$ python -q
>>> import numpy as np
>>> import numpy.linalg as la
>>> np.set_printoptions(precision=3, suppress=True, linewidth=100)
>>> arr = np.load("test9.npy")
>>> arr
array([[-0.314, -0.359, -0.438, -0.354, -0.038,  0.354,  0.224,  0.392, -0.134, -0.327],
       [ 0.157, -0.281, -0.108, -0.272, -0.636, -0.358,  0.382, -0.339,  0.088,  0.102],
       [ 0.   ,  0.162, -0.342,  0.464, -0.051,  0.388,  0.359, -0.363, -0.436,  0.193],
       [-0.431, -0.027,  0.436, -0.36 , -0.17 ,  0.142, -0.271, -0.26 , -0.532,  0.142],
       [-0.196, -0.312,  0.078,  0.183, -0.146,  0.503, -0.23 , -0.389,  0.584, -0.074],
       [-0.275,  0.288, -0.072,  0.392, -0.671, -0.099, -0.261,  0.365, -0.012, -0.146],
       [ 0.275,  0.469, -0.38 , -0.479, -0.152,  0.307, -0.313, -0.017,  0.146,  0.305],
       [ 0.118, -0.549, -0.386,  0.182,  0.055, -0.207, -0.548,  0.024, -0.226,  0.325],
       [ 0.549, -0.251,  0.426,  0.074, -0.247,  0.419,  0.083,  0.398, -0.134,  0.168],
       [-0.431, -0.027,  0.05 ,  0.024,  0.064, -0.022,  0.275,  0.298,  0.264,  0.756]])
>>> x0 = np.array([-2, 1, 0, 1, -2, 1, 0, -3, -2, 2])
>>> 10 - la.matrix_rank(arr - np.eye(10), tol=1e-8)
np.int64(1)
>>> np.round(np.trace(arr), 3)
np.float64(-1.208)
>>> np.allclose(arr, arr.T)
False
>>> assert arr == arr.T
Traceback (most recent call last):
  File "<python-input-9>", line 1, in <module>
    assert arr == arr.T
           ^^^^^^^^^^^^
ValueError: The truth value of an array with more than one element is ambiguous. Use a.any() or a.all()
>>> u = np.array([5, -1, 5, 1, -1, -2, -4, -4, 4, -2])
>>> M2 = arr + np.outer(u, np.eye(10)[8])
>>> round(float(la.det(M2) / la.det(arr)), 3), round(1 + la.solve(arr, u)[8], 3)
(-3.776, np.float64(-3.776))
>>> la.matrix_rank(la.inv(M2) - la.inv(arr), tol=1e-8)
np.int64(1)
>>> feats = np.load("x.npy")
>>> feats
array([[ 326,  -35, -231, -115, -180,   54, -202,  175,  -36,   88,   11,   20, -271,  -18],
       [ -35,  465,   69, -121,  -44,  186,   58,  -27,  -34,  -71,  -57,   73,  -31,  -31],
       [-231,   69,  264,   40,  113,  -17,  129,  -92,   61,  -79,   10,   42,  226,  -32],
       [-115, -121,   40,  309,  -52,  -64,  197,  -53,   50,   11,  118,   10,  108,   79],
       [-180,  -44,  113,  -52,  379,   68,  183, -234,  133,   59, -122,  -14,  349,   10],
       [  54,  186,  -17,  -64,   68,  346,  199, -104,  229,  130,  -50,   38,   61,  -42],
       [-202,   58,  129,  197,  183,  199,  504, -196,  299,  102,  -47,  -24,  314,  -40],
       [ 175,  -27,  -92,  -53, -234, -104, -196,  230, -105,  -43,   61,  -32, -272,  -98],
       [ -36,  -34,   61,   50,  133,  229,  299, -105,  373,   48,  -15,    7,  189, -122],
       [  88,  -71,  -79,   11,   59,  130,  102,  -43,   48,  264,  -43,  -50,   44,   44],
       [  11,  -57,   10,  118, -122,  -50,  -47,   61,  -15,  -43,  278,  113,  -60,  -92],
       [  20,   73,   42,   10,  -14,   38,  -24,  -32,    7,  -50,  113,  271,   49,   70],
       [-271,  -31,  226,  108,  349,   61,  314, -272,  189,   44,  -60,   49,  476,   57],
       [ -18,  -31,  -32,   79,   10,  -42,  -40,  -98, -122,   44,  -92,   70,   57,  355]])
>>> w, vecs = la.eigh(feats)
>>> x0 = np.array([1, 3, 0, 2, 1, 3, 1, 3, 2, 3, 2, 1, 0, 1])
>>> x0 @ feats @ x0
np.int64(19624)
>>> (np.sign(vecs[:, -1].round(6)) == np.sign(vecs[0, -1].round(6))).astype(int)
array([1, 0, 0, 0, 0, 0, 0, 1, 0, 0, 1, 0, 0, 0])
>>> Uu, sig, Vt = la.svd(feats, full_matrices=False)
>>> Uu.shape, sig.shape, Vt.shape
((14, 14), (14,), (14, 14))
>>> round(float(np.sqrt((sig ** 2).sum())), 3), np.round(la.norm(feats), 3)
(2109.842, np.float64(2109.842))
>>> np.allclose(Uu * sig @ Vt, feats)
True
>>> np.cumsum(sig ** 2) / np.sum(sig ** 2)
array([0.625, 0.757, 0.843, 0.916, 0.963, 0.988, 0.995, 0.998, 1.   , 1.   , 1.   , 1.   , 1.   ,
       1.   ])
>>> sig.round(3) + 0
array([1667.9  ,  765.957,  620.244,  569.894,  454.902,  338.341,  176.557,  110.202,   84.104,
         38.137,   10.206,    3.555,    0.   ,    0.   ])
>>> np.round(sig / sig[0], 3) + 0
array([1.   , 0.459, 0.372, 0.342, 0.273, 0.203, 0.106, 0.066, 0.05 , 0.023, 0.006, 0.002, 0.   ,
       0.   ])
>>> r = la.matrix_rank(feats)
>>> r
np.int64(12)
>>> null = la.svd(feats)[2][r:].T
>>> np.allclose(feats @ null, 0)
True
>>> null.shape
(14, 2)
>>> [int(la.matrix_rank(feats[:, :j + 1])) for j in range(14)]
[1, 2, 3, 4, 5, 6, 7, 8, 9, 10, 11, 12, 12, 12]
>>> K = np.array([[-0.2, -0.5, -1.4],
...     [-1.5, 0.8, -1.2],
...     [0.7, -0.7, 0.6],
...     [-0.2, -0.1, -0.4],
...     [0.4, -0.6, -1.1],
...     [0.0, -0.3, 0.3],
...     [0.9, 0.6, -0.1],
...     [-0.4, 1.0, -0.5],
...     [1.5, 0.4, -0.5],
...     [-0.3, -0.5, 1.5],
...     [-0.6, -1.2, -0.4]])
>>> K[6] *= 5
>>> K
array([[-0.2, -0.5, -1.4],
       [-1.5,  0.8, -1.2],
       [ 0.7, -0.7,  0.6],
       [-0.2, -0.1, -0.4],
       [ 0.4, -0.6, -1.1],
       [ 0. , -0.3,  0.3],
       [ 4.5,  3. , -0.5],
       [-0.4,  1. , -0.5],
       [ 1.5,  0.4, -0.5],
       [-0.3, -0.5,  1.5],
       [-0.6, -1.2, -0.4]])
>>> Z = K[[0, 4]].astype(float)
>>> for _ in range(7):
...     lab = la.norm(K[:, None] - Z, axis=-1).argmin(axis=1)
...     Z = np.array([K[lab == j].mean(axis=0) for j in range(2)])
... 
>>> lab
array([0, 0, 0, 0, 0, 0, 1, 0, 0, 0, 0])
>>> Z
array([[-0.06, -0.17, -0.31],
       [ 4.5 ,  3.  , -0.5 ]])
>>> Q, vecs = la.qr(K[:, :1])[0], la.qr(K[:, 1:])[0]
>>> sig = la.svd(Q.T @ vecs, compute_uv=False)
>>> round(float(la.norm(Q @ Q.T - vecs @ vecs.T, 2)), 3)
1.0
>>> (sig > 0.9).sum()
np.int64(0)
>>> def softmax(z):
...     e = np.exp(z - z.max(axis=-1, keepdims=True))
...     return e / e.sum(axis=-1, keepdims=True)
... 
>>> np.round(softmax(10 * K[1]), 3) + 0
array([0., 1., 0.])
>>> softmax(K[1])
array([0.081, 0.809, 0.11 ])
>>> softmax(K[1] + -3)
array([0.081, 0.809, 0.11 ])
>>> softmax(K).sum(axis=1)
array([1., 1., 1., 1., 1., 1., 1., 1., 1., 1., 1.])
>>> scores = K @ K.T / np.sqrt(3)
>>> softmax(scores).round(6).argmax(axis=1)
array([ 0,  1,  2,  1,  0,  9,  6,  1,  6,  9, 10])
>>> softmax(scores)[1] @ K
array([-0.818,  0.391, -0.905])
>>> x0 = np.array([3, -1, -2])
>>> h = np.maximum(K @ x0, 0)
>>> K * (h > 1e-9)[:, None]
array([[-0.2, -0.5, -1.4],
       [-0. ,  0. , -0. ],
       [ 0.7, -0.7,  0.6],
       [-0.2, -0.1, -0.4],
       [ 0.4, -0.6, -1.1],
       [ 0. , -0. ,  0. ],
       [ 4.5,  3. , -0.5],
       [-0. ,  0. , -0. ],
       [ 1.5,  0.4, -0.5],
       [-0. , -0. ,  0. ],
       [-0.6, -1.2, -0.4]])
>>> np.maximum(K @ x0, 0) - np.maximum(-K @ x0, 0)
array([ 2.7, -2.9,  1.6,  0.3,  4. , -0.3, 11.5, -1.2,  5.1, -3.4,  0.2])
>>> np.tanh(K @ x0)
array([ 0.991, -0.994,  0.922,  0.291,  0.999, -0.291,  1.   , -0.834,  1.   , -0.998,  0.197])
>>> h
array([ 2.7,  0. ,  1.6,  0.3,  4. ,  0. , 11.5,  0. ,  5.1,  0. ,  0.2])
>>> Ac = (K - K.mean(axis=0)) / K.std(axis=0)
>>> Ac.std(axis=0)
array([1., 1., 1.])
>>> np.argwhere(np.abs(Ac) > 2)
array([[6, 0],
       [6, 1],
       [9, 2]])
>>> coef = la.lstsq(np.delete(Ac, 2, axis=1), Ac[:, 2])[0]
>>> np.abs(coef).argmax()
np.int64(1)
>>> coef
array([ 0.319, -0.428])
>>> M = np.loadtxt("block7.csv", delimiter=",")
>>> M
array([[ 27.506,  -6.032, -45.258, -15.785, -49.279,  -1.839, -39.376,  -9.624, -37.344, -41.344,
        -13.881],
       [ 27.183,  -6.052, -44.772, -15.644, -48.807,  -1.734, -38.968,  -9.38 , -36.915, -40.915,
        -13.803],
       [ 24.378,  -6.201, -40.528, -14.417, -44.666,  -0.836, -35.395,  -7.279, -33.174, -37.168,
        -13.106],
       [ 23.248,  -6.248, -38.802, -13.918, -42.975,  -0.48 , -33.941,  -6.446, -31.658, -35.646,
        -12.814],
       [ 20.582,  -6.324, -34.695, -12.734, -38.931,   0.341, -30.475,  -4.516, -28.061, -32.029,
        -12.098],
       [ 20.126,  -6.332, -33.988, -12.53 , -38.231,   0.478, -29.877,  -4.191, -27.443, -31.407,
        -11.972],
       [ 18.822,  -6.344, -31.952, -11.944, -36.212,   0.867, -28.156,  -3.273, -25.668, -29.617,
        -11.601],
       [ 17.693,  -6.342, -30.176, -11.433, -34.443,   1.196, -26.652,  -2.491, -24.125, -28.057,
        -11.27 ],
       [ 10.798,  -5.992, -18.996,  -8.213, -23.117,   3.018, -17.14 ,   1.919, -14.516, -18.262,
         -8.971],
       [ 10.585,  -5.969, -18.639,  -8.109, -22.748,   3.067, -16.834,   2.042, -14.213, -17.95 ,
         -8.889],
       [ 10.192,  -5.923, -17.977,  -7.918, -22.063,   3.155, -16.268,   2.265, -13.652, -17.372,
         -8.737],
       [  8.671,  -5.711, -15.385,  -7.164, -19.36 ,   3.474, -14.043,   3.084, -11.467, -15.107,
         -8.116],
       [  8.211,  -5.633, -14.589,  -6.931, -18.523,   3.562, -13.358,   3.317, -10.801, -14.412,
         -7.917],
       [  3.879,  -4.43 ,  -6.723,  -4.559,  -9.979,   4.048,  -6.524,   4.919,  -4.357,  -7.525,
         -5.63 ],
       [  2.667,  -3.804,  -4.328,  -3.773,  -7.21 ,   3.954,  -4.401,   4.985,  -2.48 ,  -5.401,
         -4.731],
       [  2.487,  -3.689,  -3.961,  -3.646,  -6.773,   3.92 ,  -4.073,   4.963,  -2.199,  -5.072,
         -4.577],
       [  2.415,  -3.641,  -3.812,  -3.594,  -6.595,   3.905,  -3.939,   4.952,  -2.086,  -4.939,
         -4.514],
       [  1.087,  -2.37 ,  -0.93 ,  -2.429,  -2.904,   3.238,  -1.295,   4.146,  -0.001,  -2.262,
         -2.972],
       [  0.799,  -1.889,  -0.264,  -2.05 ,  -1.914,   2.861,  -0.649,   3.627,   0.417,  -1.577,
         -2.432],
       [  0.706,  -1.696,  -0.055,  -1.901,  -1.569,   2.688,  -0.437,   3.387,   0.534,  -1.342,
         -2.217],
       [  0.5  ,  -1.138,   0.369,  -1.462,  -0.738,   2.11 ,   0.025,   2.586,   0.715,  -0.776,
         -1.595],
       [  0.425,  -0.879,   0.468,  -1.243,  -0.436,   1.79 ,   0.16 ,   2.152,   0.713,  -0.566,
         -1.298],
       [  0.225,  -0.251,   0.362,  -0.555,   0.025,   0.756,   0.217,   0.834,   0.406,  -0.164,
         -0.488],
       [  0.098,  -0.069,   0.154,  -0.213,   0.039,   0.276,   0.1  ,   0.287,   0.16 ,  -0.055,
         -0.17 ],
       [ -0.621,  -0.022,  -0.698,   0.922,  -0.381,  -0.966,  -0.502,  -0.772,  -0.614,   0.248,
          0.531],
       [ -0.637,  -0.027,  -0.712,   0.94 ,  -0.39 ,  -0.982,  -0.512,  -0.78 ,  -0.624,   0.254,
          0.539],
       [ -0.796,  -0.082,  -0.836,   1.121,  -0.482,  -1.129,  -0.607,  -0.849,  -0.717,   0.315,
          0.612],
       [ -0.846,  -0.1  ,  -0.872,   1.175,  -0.51 ,  -1.171,  -0.635,  -0.865,  -0.743,   0.335,
          0.632],
       [ -0.863,  -0.107,  -0.884,   1.194,  -0.519,  -1.185,  -0.644,  -0.87 ,  -0.752,   0.342,
          0.639],
       [ -1.   ,  -0.163,  -0.976,   1.338,  -0.593,  -1.29 ,  -0.716,  -0.901,  -0.816,   0.396,
          0.689],
       [ -1.083,  -0.199,  -1.028,   1.422,  -0.636,  -1.348,  -0.756,  -0.914,  -0.85 ,   0.43 ,
          0.716],
       [ -1.187,  -0.245,  -1.088,   1.524,  -0.688,  -1.415,  -0.804,  -0.923,  -0.889,   0.473,
          0.748],
       [ -2.209,  -0.769,  -1.515,   2.422,  -1.113,  -1.88 ,  -1.154,  -0.769,  -1.101,   0.926,
          0.951],
       [ -5.   ,  -2.391,  -1.856,   4.417,  -1.767,  -2.321,  -1.496,   0.618,  -0.89 ,   2.373,
          1.119],
       [ -6.782,  -3.461,  -1.754,   5.542,  -1.956,  -2.334,  -1.469,   1.803,  -0.463,   3.397,
          1.119],
       [ -7.106,  -3.657,  -1.718,   5.74 ,  -1.978,  -2.324,  -1.451,   2.033,  -0.37 ,   3.589,
          1.115],
       [ -8.631,  -4.575,  -1.494,   6.646,  -2.033,  -2.236,  -1.32 ,   3.154,   0.116,   4.512,
          1.082],
       [-10.593,  -5.756,  -1.096,   7.772,  -2.015,  -2.048,  -1.063,   4.676,   0.839,   5.74 ,
          1.016],
       [-12.079,  -6.647,  -0.728,   8.6  ,  -1.946,  -1.862,  -0.817,   5.872,   1.443,   6.696,
          0.955],
       [-37.322, -21.328,   9.679,  21.352,   2.889,   3.633,   6.751,  28.451,  15.203,  24.612,
         -0.538],
       [-40.996, -23.407,  11.552,  23.107,   3.922,   4.611,   8.147,  31.897,  17.5  ,  27.373,
         -0.775],
       [-47.2  , -26.893,  14.836,  26.041,   5.784,   6.316,  10.605,  37.764,  21.48 ,  32.091,
         -1.176],
       [-52.209, -29.687,  17.584,  28.386,   7.38 ,   7.735,  12.669,  42.534,  24.769,  35.943,
         -1.499],
       [-54.446, -30.929,  18.835,  29.428,   8.116,   8.378,  13.612,  44.672,  26.258,  37.675,
         -1.643]])
>>> # looks like rank 3
>>> x0 = np.array([1, -4, -1, 2, 2, 3, -1, 5, -1, 3, 1])
>>> h = np.maximum(M @ x0, 0)
>>> M.T @ h
array([-90696.496, -52236.42 ,  27311.911,  50120.545,   9729.003,  12008.826,  19322.243,
        72698.573,  40412.003,  60989.459,  -2579.534])
>>> np.flatnonzero(h > 1e-9)
array([13, 14, 15, 16, 17, 18, 19, 20, 21, 22, 23, 32, 33, 34, 35, 36, 37, 38, 39, 40, 41, 42, 43])
